$ ipython --no-banner

In [1]: import numpy as np

In [2]: np.set_printoptions(precision=2, suppress=True, linewidth=100)

In [3]: B = np.array([[1, 0, 2, 0], [0, 2, 0, -1], [1, 0, 3, -2], [1, -2, 0, 3]])

In [4]: arr = np.triu(B, 1)

In [5]: print(arr)
[[ 0  0  2  0]
 [ 0  0  0 -1]
 [ 0  0  0 -2]
 [ 0  0  0  0]]

In [6]: print(np.prod(np.diag(arr)), round(float(np.linalg.det(arr)), 2))
0 0.0

In [7]: arr @ arr
Out[7]: 
array([[ 0,  0,  0, -4],
       [ 0,  0,  0,  0],
       [ 0,  0,  0,  0],
       [ 0,  0,  0,  0]])

In [8]: np.linalg.matrix_rank(arr - arr[0, 0] * np.eye(4))
Out[8]: np.int64(2)

In [9]: [int(np.linalg.matrix_rank(np.linalg.matrix_power(arr, p))) for p in range(1, 5)]
Out[9]: [2, 1, 0, 0]

In [10]: np.linalg.matrix_power(arr - np.diag(np.diag(arr)), 4)
Out[10]: 
array([[0, 0, 0, 0],
       [0, 0, 0, 0],
       [0, 0, 0, 0],
       [0, 0, 0, 0]])

In [11]: print(np.sort(np.linalg.eigvals(arr)))
[0. 0. 0. 0.]

In [12]: rk = np.linalg.matrix_rank(arr)

In [13]: print(rk)
2

In [14]: ns = np.linalg.svd(arr)[2][rk:].T

In [15]: ns @ ns.T
Out[15]: 
array([[1., 0., 0., 0.],
       [0., 1., 0., 0.],
       [0., 0., 0., 0.],
       [0., 0., 0., 0.]])

In [16]: ns.shape
Out[16]: (4, 2)

In [17]: arr @ ns
Out[17]: 
array([[0., 0.],
       [0., 0.],
       [0., 0.],
       [0., 0.]])

In [18]: [int(np.linalg.matrix_rank(np.delete(arr, i, axis=0))) for i in range(4)]
Out[18]: [1, 2, 2, 2]

In [19]: np.linalg.matrix_rank(arr.T @ arr), np.linalg.matrix_rank(arr @ arr.T)
Out[19]: (np.int64(2), np.int64(2))

In [20]: [round(float(x), 2) for x in np.linalg.svd(arr, compute_uv=False)[:3]]
Out[20]: [2.24, 2.0, 0.0]

In [21]: np.linalg.matrix_rank(arr, rtol=0.1)
Out[21]: np.int64(2)

In [22]: mat = np.load("case15.npy")

In [23]: mat
Out[23]: 
array([[1, 1, 2],
       [0, 3, 0],
       [0, 0, 2]])

In [24]: x0 = np.array([3, 1, 2])

In [25]: rhs = mat @ x0

In [26]: rhs
Out[26]: array([8, 3, 4])

In [27]: np.linalg.solve(mat, mat[:, 2])
Out[27]: array([0., 0., 1.])

In [28]: np.linalg.solve(mat, 3 * rhs)
Out[28]: array([9., 3., 6.])

In [29]: print(np.linalg.solve(mat, rhs))
[3. 1. 2.]

In [30]: np.linalg.solve(mat, rhs + mat[:, 0])
Out[30]: array([4., 1., 2.])

In [31]: rng = np.random.default_rng(60)

In [32]: z = rng.permutation(3)

In [33]: print(z)
[2 0 1]

In [34]: B = mat[z][:, z]

In [35]: np.diag(B)
Out[35]: array([2, 1, 3])

In [36]: print(round(float(np.linalg.det(B)), 2), round(np.linalg.det(mat[z]), 2))
6.0 6.0

In [37]: np.sort(np.abs(np.linalg.eigvals(B)))
Out[37]: array([1., 2., 3.])

In [38]: z = rng.permutation(3)

In [39]: B = mat[:, z] * rng.choice([-1, 1], 3)

In [40]: B
Out[40]: 
array([[-2,  1,  1],
       [ 0,  0,  3],
       [-2,  0,  0]])

In [41]: Uu, _, Vt = np.linalg.svd(mat.T @ B)

In [42]: np.round(Uu @ Vt, 2) + 0
Out[42]: 
array([[ 0.,  1.,  0.],
       [ 0.,  0.,  1.],
       [-1.,  0.,  0.]])

In [43]: print(round(np.linalg.det(2 * mat), 2), round(np.linalg.det(mat), 2))
48.0 6.0

In [44]: print(np.poly(mat))
[ 1. -6. 11. -6.]

In [45]: print(np.linalg.eigvals(mat))
[1. 3. 2.]

In [46]: print(np.einsum("ii->", mat))
6

In [47]: round(np.linalg.det(mat.T), 2)
Out[47]: np.float64(6.0)

In [48]: B = np.array([[3, 3], [-5, 4]])

In [49]: C = np.array([[-8]])

In [50]: feats = np.block([[B, np.zeros((2, 1))], [np.zeros((1, 2)), C]])

In [51]: feats
Out[51]: 
array([[ 3.,  3.,  0.],
       [-5.,  4.,  0.],
       [ 0.,  0., -8.]])

In [52]: x0 = np.array([-3, 2, 0])

In [53]: print(feats @ (2 * x0))
[-6. 46.  0.]

In [54]: np.linalg.norm(feats @ x0) <= np.linalg.norm(feats, 2) * np.linalg.norm(x0) + 1e-9
Out[54]: np.True_

In [55]: feats @ x0
Out[55]: array([-3., 23.,  0.])

In [56]: (feats * x0).sum(axis=1)
Out[56]: array([-3., 23.,  0.])

In [57]: feats @ np.eye(3)[1]
Out[57]: array([3., 4., 0.])

In [58]: np.sort(np.abs(np.linalg.eigvals(feats)))
Out[58]: array([5.2, 5.2, 8. ])

In [59]: np.trace(feats)
Out[59]: np.float64(-1.0)

In [60]: feats @ feats
Out[60]: 
array([[ -6.,  21.,   0.],
       [-35.,   1.,   0.],
       [  0.,   0.,  64.]])

In [61]: round(float(np.abs(np.linalg.eigvals(feats)).max()), 2)
Out[61]: 8.0

In [62]: np.allclose(feats @ feats.T, feats.T @ feats)
Out[62]: False

In [63]: np.round(np.linalg.det(feats), 2)
Out[63]: np.float64(-216.0)

In [64]: (feats != 0).astype(int)
Out[64]: 
array([[1, 1, 0],
       [1, 1, 0],
       [0, 0, 1]])

In [65]: print(round(np.linalg.det(feats), 2))
-216.0

In [66]: Q = feats.astype(float).copy()

In [67]: for j in range(3):
    ...:     Q[:, j] -= Q[:, :j] @ (Q[:, :j].T @ Q[:, j])
    ...:     Q[:, j] /= np.linalg.norm(Q[:, j])
    ...: 

In [68]: np.round(Q.T @ Q, 2) + 0
Out[68]: 
array([[1., 0., 0.],
       [0., 1., 0.],
       [0., 0., 1.]])

In [69]: A = np.loadtxt("block2.csv", delimiter=",")

In [70]: A
Out[70]: 
array([[  6.62,  14.39, -20.37,   1.83],
       [ 24.79,  13.82,   3.3 ,  30.84],
       [ 27.74,  14.33,   1.89,  30.03],
       [  5.82,  13.35, -21.42,  -1.15],
       [  7.82,  15.67, -20.39,   0.47],
       [ 26.74,  15.04,   2.12,  28.27],
       [ 25.56,  13.01,   0.8 ,  29.99],
       [  4.17,  12.3 , -22.69,  -0.68],
       [ 24.77,  12.62,   0.25,  30.06],
       [  3.92,  14.48, -21.31,   0.03],
       [ 28.65,  13.33,   2.34,  29.15],
       [ 25.82,  15.38,   2.97,  29.43],
       [ 25.28,  15.49,   0.76,  28.73],
       [  6.59,  15.6 , -23.  ,  -0.55],
       [ 26.86,  14.14,   2.05,  30.87],
       [  6.15,  13.83, -19.26,  -1.45],
       [ 25.87,  13.61,   2.31,  29.65],
       [  5.06,  12.86, -21.33,   0.51],
       [  5.54,  13.43, -21.31,   0.51],
       [  5.81,  12.72, -20.58,  -1.36],
       [  4.56,  13.74, -21.99,   0.01],
       [  7.17,  14.35, -20.68,  -0.15],
       [  8.  ,  15.6 , -20.68,  -1.2 ],
       [ 26.58,  12.4 ,   3.88,  31.04],
       [  5.31,  12.6 , -21.  ,  -0.79],
       [  6.34,  12.63, -20.23,   0.45],
       [  5.67,  15.29, -22.25,  -0.27],
       [  5.8 ,  15.45, -21.89,  -1.27],
       [  6.63,  14.81, -20.65,   1.95],
       [  5.8 ,  13.66, -20.32,  -0.54],
       [ 26.9 ,  13.73,   1.01,  29.92],
       [ 25.93,  14.12,   0.04,  29.66]])

In [71]: Xs = (A - A.mean(axis=0)) / A.std(axis=0)

In [72]: Xs.std(axis=0)
Out[72]: array([1., 1., 1., 1.])

In [73]: np.argwhere(np.abs(Xs) > 2)
Out[73]: array([], shape=(0, 2), dtype=int64)

In [74]: coef = np.linalg.lstsq(np.delete(Xs, 2, axis=1), Xs[:, 2])[0]

In [75]: print(np.round(1 - np.var(Xs[:, 2] - np.delete(Xs, 2, axis=1) @ coef), 2))
0.99
